>>> import numpy as np
>>> np.set_printoptions(precision=1, suppress=True, linewidth=200)
>>> data = np.load("run19.npy")
>>> data
array([[ 0,  2,  4, -4,  0, -5,  3, -4, -2,  0,  2],
       [ 0,  0, -1, -3,  0, -2,  0,  1,  4, -5, -2],
       [ 0,  0,  0, -2,  5,  1,  1,  2,  3, -1,  1],
       [ 0,  0,  0,  0,  1,  5, -1, -1,  2,  0,  0],
       [ 0,  0,  0,  0,  0,  4, -2, -5,  4, -4,  1],
       [ 0,  0,  0,  0,  0,  0, -5, -1, -1,  0, -3],
       [ 0,  0,  0,  0,  0,  0,  0, -4,  0,  1,  1],
       [ 0,  0,  0,  0,  0,  0,  0,  0, -4, -3,  5],
       [ 0,  0,  0,  0,  0,  0,  0,  0,  0, -3,  4],
       [ 0,  0,  0,  0,  0,  0,  0,  0,  0,  0,  2],
       [ 0,  0,  0,  0,  0,  0,  0,  0,  0,  0,  0]])
>>> # triangular
>>> Uu, sv, Vh = np.linalg.svd(data, full_matrices=False)
>>> round(float(np.sqrt((sv ** 2).sum())), 1), np.round(np.linalg.norm(data), 1)
(21.0, np.float64(21.0))
>>> sv.round(1) + 0
array([11.6, 10.2,  8.6,  8. ,  6.4,  4.3,  2.3,  1.4,  0.9,  0. ,  0. ])
>>> np.round(Vh @ Vh.T, 1) + 0
array([[1., 0., 0., 0., 0., 0., 0., 0., 0., 0., 0.],
       [0., 1., 0., 0., 0., 0., 0., 0., 0., 0., 0.],
       [0., 0., 1., 0., 0., 0., 0., 0., 0., 0., 0.],
       [0., 0., 0., 1., 0., 0., 0., 0., 0., 0., 0.],
       [0., 0., 0., 0., 1., 0., 0., 0., 0., 0., 0.],
       [0., 0., 0., 0., 0., 1., 0., 0., 0., 0., 0.],
       [0., 0., 0., 0., 0., 0., 1., 0., 0., 0., 0.],
       [0., 0., 0., 0., 0., 0., 0., 1., 0., 0., 0.],
       [0., 0., 0., 0., 0., 0., 0., 0., 1., 0., 0.],
       [0., 0., 0., 0., 0., 0., 0., 0., 0., 1., 0.],
       [0., 0., 0., 0., 0., 0., 0., 0., 0., 0., 1.]])
>>> feats = np.loadtxt("test3.csv", delimiter=",")
>>> feats
array([[0., 1., 0., 0., 1., 0., 0., 0., 1., 1., 1., 0., 0., 0.],
       [1., 0., 0., 0., 1., 0., 0., 1., 1., 0., 1., 0., 0., 0.],
       [0., 0., 0., 1., 0., 1., 0., 0., 0., 0., 0., 0., 1., 0.],
       [0., 0., 1., 0., 0., 0., 1., 0., 0., 0., 0., 0., 1., 1.],
       [1., 1., 0., 0., 0., 0., 0., 1., 0., 1., 1., 0., 0., 0.],
       [0., 0., 1., 0., 0., 0., 0., 0., 0., 0., 0., 1., 1., 1.],
       [0., 0., 0., 1., 0., 0., 0., 0., 0., 0., 0., 1., 1., 1.],
       [0., 1., 0., 0., 1., 0., 0., 0., 1., 1., 1., 0., 0., 0.],
       [1., 1., 0., 0., 0., 0., 0., 1., 0., 1., 1., 0., 0., 0.],
       [1., 0., 0., 0., 1., 0., 0., 1., 1., 0., 0., 0., 0., 0.],
       [1., 1., 0., 0., 1., 0., 0., 1., 1., 0., 0., 0., 0., 0.],
       [0., 0., 0., 0., 0., 1., 1., 0., 0., 0., 0., 0., 1., 1.],
       [0., 0., 1., 1., 0., 1., 1., 0., 0., 0., 0., 1., 0., 1.],
       [0., 0., 0., 1., 0., 1., 1., 0., 0., 0., 0., 1., 1., 0.]])
>>> # rows 0 and 7 are equal
>>> vals, V = np.linalg.eigh(feats)
>>> np.linalg.eigvalsh(feats + 5 * np.eye(14))
array([2.8, 3. , 3. , 3.4, 3.5, 4. , 4.2, 5. , 5. , 5.4, 5.6, 5.8, 9.4, 9.9])
>>> np.round(np.linalg.eigvalsh(feats @ feats), 1) + 0
array([ 0. ,  0. ,  0.1,  0.4,  0.6,  0.6,  1. ,  2.1,  2.6,  4. ,  4. ,  5. , 19.6, 23.8])
>>> print((vals > 1e-8).sum(), (vals < -1e-8).sum())
5 7
>>> np.unique(vals.round(6) + 0, return_counts=True)[1]
array([1, 2, 1, 1, 1, 1, 2, 1, 1, 1, 1, 1])
>>> np.round(np.linalg.svd(feats, compute_uv=False), 1) + 0
array([4.9, 4.4, 2.2, 2. , 2. , 1.6, 1.5, 1. , 0.8, 0.8, 0.6, 0.4, 0. , 0. ])
>>> round(float(vals.sum()), 1), np.trace(feats)
(-0.0, np.float64(0.0))
>>> [round(float(np.linalg.det(feats[:i, :i])), 2) + 0 for i in range(1, 15)]
[0.0, -1.0, 0.0, 1.0, -2.0, 0.0, 2.0, 0.0, 0.0, 0.0, 0.0, 0.0, 0.0, 0.0]
>>> M2 = feats / np.linalg.norm(feats, axis=1, keepdims=True)
>>> C2 = M2 @ M2.T
>>> round(np.degrees(np.arccos(np.clip(C2[4, 0], -1, 1))), 1)
np.float64(53.1)
>>> (C2 - 2 * np.eye(14)).round(6).argmax(axis=1)
array([ 7,  9, 13,  5,  8,  3,  5,  0,  4,  1,  9,  3, 13,  2])
>>> basis = np.array([[6, 7, 5, 7, 5, 9, 0, 7]])
>>> rng = np.random.default_rng(288)
>>> arr = rng.normal(size=(35, 1)) @ basis + np.array([-4, -5, -1, 4, 2, -1, 4, -3])
>>> arr.round(1) + 0
array([[  1.5,   1.4,   3.6,  10.4,   6.6,   7.2,   4. ,   3.4],
       [ -0.2,  -0.6,   2.1,   8.4,   5.1,   4.7,   4. ,   1.4],
       [ -1.2,  -1.7,   1.3,   7.3,   4.3,   3.2,   4. ,   0.3],
       [ -3.9,  -4.9,  -0.9,   4.1,   2.1,  -0.9,   4. ,  -2.9],
       [  3.1,   3.3,   4.9,  12.3,   7.9,   9.7,   4. ,   5.3],
       [  8.1,   9.1,   9. ,  18.1,  12. ,  17.1,   4. ,  11.1],
       [ -4.1,  -5.1,  -1.1,   3.9,   1.9,  -1.1,   4. ,  -3.1],
       [ -2.1,  -2.8,   0.6,   6.2,   3.6,   1.8,   4. ,  -0.8],
       [ -5.3,  -6.6,  -2.1,   2.4,   0.9,  -3. ,   4. ,  -4.6],
       [-10.4, -12.4,  -6.3,  -3.4,  -3.3, -10.6,   4. , -10.4],
       [ -0.7,  -1.2,   1.7,   7.8,   4.7,   3.9,   4. ,   0.8],
       [ -5.5,  -6.8,  -2.3,   2.2,   0.7,  -3.3,   4. ,  -4.8],
       [  5.5,   6.1,   6.9,  15.1,   9.9,  13.3,   4. ,   8.1],
       [ -6.5,  -7.9,  -3.1,   1.1,  -0.1,  -4.8,   4. ,  -5.9],
       [ -4. ,  -5. ,  -1. ,   4. ,   2. ,  -1. ,   4. ,  -3. ],
       [ -9.6, -11.5,  -5.6,  -2.5,  -2.6,  -9.4,   4. ,  -9.5],
       [ -3. ,  -3.8,  -0.2,   5.2,   2.8,   0.5,   4. ,  -1.8],
       [  0.2,  -0.1,   2.5,   8.9,   5.5,   5.3,   4. ,   1.9],
       [  1.9,   1.8,   3.9,  10.8,   6.9,   7.8,   4. ,   3.8],
       [-10.7, -12.8,  -6.6,  -3.8,  -3.6, -11.1,   4. , -10.8],
       [ -4.9,  -6.1,  -1.8,   2.9,   1.2,  -2.4,   4. ,  -4.1],
       [  0.9,   0.7,   3.1,   9.7,   6.1,   6.3,   4. ,   2.7],
       [ -7.6,  -9.1,  -4. ,  -0.1,  -1. ,  -6.3,   4. ,  -7.1],
       [-11.4, -13.6,  -7.1,  -4.6,  -4.1, -12.1,   4. , -11.6],
       [ -9.7, -11.7,  -5.8,  -2.7,  -2.8,  -9.6,   4. ,  -9.7],
       [ -0.8,  -1.2,   1.7,   7.8,   4.7,   3.8,   4. ,   0.8],
       [-18.6, -22. , -13.2, -13. , -10.2, -22.9,   4. , -20. ],
       [  0.4,   0.1,   2.6,   9.1,   5.6,   5.5,   4. ,   2.1],
       [  0.1,  -0.2,   2.4,   8.8,   5.4,   5.1,   4. ,   1.8],
       [ -4.2,  -5.2,  -1.1,   3.8,   1.9,  -1.2,   4. ,  -3.2],
       [ -3. ,  -3.8,  -0.1,   5.2,   2.9,   0.6,   4. ,  -1.8],
       [ -0.4,  -0.8,   2. ,   8.2,   5. ,   4.4,   4. ,   1.2],
       [ -5. ,  -6.2,  -1.8,   2.8,   1.2,  -2.5,   4. ,  -4.2],
       [ -3.8,  -4.8,  -0.9,   4.2,   2.1,  -0.7,   4. ,  -2.8],
       [ -7.4,  -9. ,  -3.9,   0. ,  -0.9,  -6.2,   4. ,  -7. ]])
>>> Uu, sv, Vh = np.linalg.svd(arr)
>>> print(np.argmax(sv[:-1] / (sv[1:] + 1e-6)) + 1)
2
>>> sv.round(1) + 0
array([91.1, 51.8,  0. ,  0. ,  0. ,  0. ,  0. ,  0. ])
>>> M2 = Uu[:, :2] @ np.diag(sv[:2]) @ Vh[:2]
>>> print(np.linalg.matrix_rank(M2))
2
>>> np.round(np.linalg.norm(arr - M2) / np.linalg.norm(arr), 1)
np.float64(0.0)
>>> np.linalg.matrix_rank(arr, rtol=0.05)
np.int64(2)
>>> print(round(float(np.abs(arr - M2).max()), 1))
0.0
